In [1]: import numpy as np

In [2]: import numpy.linalg as la

In [3]: np.set_printoptions(precision=1, suppress=True, linewidth=140)

In [4]: arr = np.loadtxt("arr.csv", delimiter=",")

In [5]: arr.round(1) + 0
Out[5]: 
array([[  9.3,  -9.4,   3.6, -11.3,  13.1,  -3.8,   3.8],
       [  8.6,  -8.9,   3.3, -10.7,  12.3,  -3.6,   3.6],
       [  3.6,  -4.6,   0.7,  -5.5,   6. ,  -2. ,   1.7],
       [  1.4,  -2.5,  -0.4,  -2.9,   3. ,  -1.4,   0.8],
       [  1.3,  -2.5,  -0.5,  -2.8,   2.9,  -1.4,   0.7],
       [  0.6,  -1.7,  -0.8,  -1.8,   1.9,  -1.2,   0.3],
       [  0.3,  -1.4,  -0.9,  -1.5,   1.5,  -1.1,   0.2],
       [ -0.5,  -0.1,  -1.1,   0.1,   0. ,  -0.8,  -0.4],
       [ -0.5,   0. ,  -1. ,   0.2,  -0.2,  -0.7,  -0.5],
       [ -0.4,   0.2,  -0.6,   0.4,  -0.3,  -0.5,  -0.4],
       [ -0.3,   0.2,  -0.5,   0.4,  -0.2,  -0.4,  -0.4],
       [ -0.2,   0.1,  -0.3,   0.3,  -0.1,  -0.3,  -0.3],
       [ -0.1,   0.1,  -0.2,   0.2,  -0.1,  -0.2,  -0.2],
       [  0. ,   0. ,   0. ,   0. ,   0. ,   0. ,   0. ],
       [  0.2,  -0.3,   0.4,  -0.5,   0.2,   0.5,   0.5],
       [  0.1,  -0.4,   0.6,  -0.8,   0.3,   0.9,   0.9],
       [ -2.7,  -1. ,   0.9,  -3.3,  -1.5,   5.9,   4.6],
       [ -4.7,  -0.8,   0.4,  -3.8,  -3. ,   8.1,   5.9],
       [ -5.4,  -0.7,   0.2,  -3.9,  -3.5,   8.8,   6.3],
       [-11.8,   0.5,  -1.8,  -4.3,  -8.8,  14.8,   9.5]])

In [6]: left, s, Vh = la.svd(arr)

In [7]: np.argmax(s[:-1] / (s[1:] + 1e-6)) + 1
Out[7]: np.int64(3)

In [8]: Y = left[:, :3] @ np.diag(s[:3]) @ Vh[:3]

In [9]: np.round(la.norm(arr - Y, 2), 1), round(s[3], 1)
Out[9]: (np.float64(0.0), np.float64(0.0))

In [10]: Y.round(1) + 0
Out[10]: 
array([[  9.3,  -9.4,   3.6, -11.3,  13.1,  -3.8,   3.8],
       [  8.6,  -8.9,   3.3, -10.7,  12.3,  -3.6,   3.6],
       [  3.6,  -4.6,   0.7,  -5.5,   6. ,  -2. ,   1.7],
       [  1.4,  -2.5,  -0.4,  -2.9,   3. ,  -1.4,   0.8],
       [  1.3,  -2.5,  -0.5,  -2.8,   2.9,  -1.4,   0.7],
       [  0.6,  -1.7,  -0.8,  -1.8,   1.9,  -1.2,   0.3],
       [  0.3,  -1.4,  -0.9,  -1.5,   1.5,  -1.1,   0.2],
       [ -0.5,  -0.1,  -1.1,   0.1,   0. ,  -0.8,  -0.4],
       [ -0.5,   0. ,  -1. ,   0.2,  -0.2,  -0.7,  -0.5],
       [ -0.4,   0.2,  -0.6,   0.4,  -0.3,  -0.5,  -0.4],
       [ -0.3,   0.2,  -0.5,   0.4,  -0.2,  -0.4,  -0.4],
       [ -0.2,   0.1,  -0.3,   0.3,  -0.1,  -0.3,  -0.3],
       [ -0.1,   0.1,  -0.2,   0.2,  -0.1,  -0.2,  -0.2],
       [  0. ,   0. ,   0. ,   0. ,   0. ,   0. ,   0. ],
       [  0.2,  -0.3,   0.4,  -0.5,   0.2,   0.5,   0.5],
       [  0.1,  -0.4,   0.6,  -0.8,   0.3,   0.9,   0.9],
       [ -2.7,  -1. ,   0.9,  -3.3,  -1.5,   5.9,   4.6],
       [ -4.7,  -0.8,   0.4,  -3.8,  -3. ,   8.1,   5.9],
       [ -5.4,  -0.7,   0.2,  -3.9,  -3.5,   8.8,   6.3],
       [-11.8,   0.5,  -1.8,  -4.3,  -8.8,  14.8,   9.5]])

In [11]: round(la.norm(arr - Y) / la.norm(arr), 1)
Out[11]: np.float64(0.0)
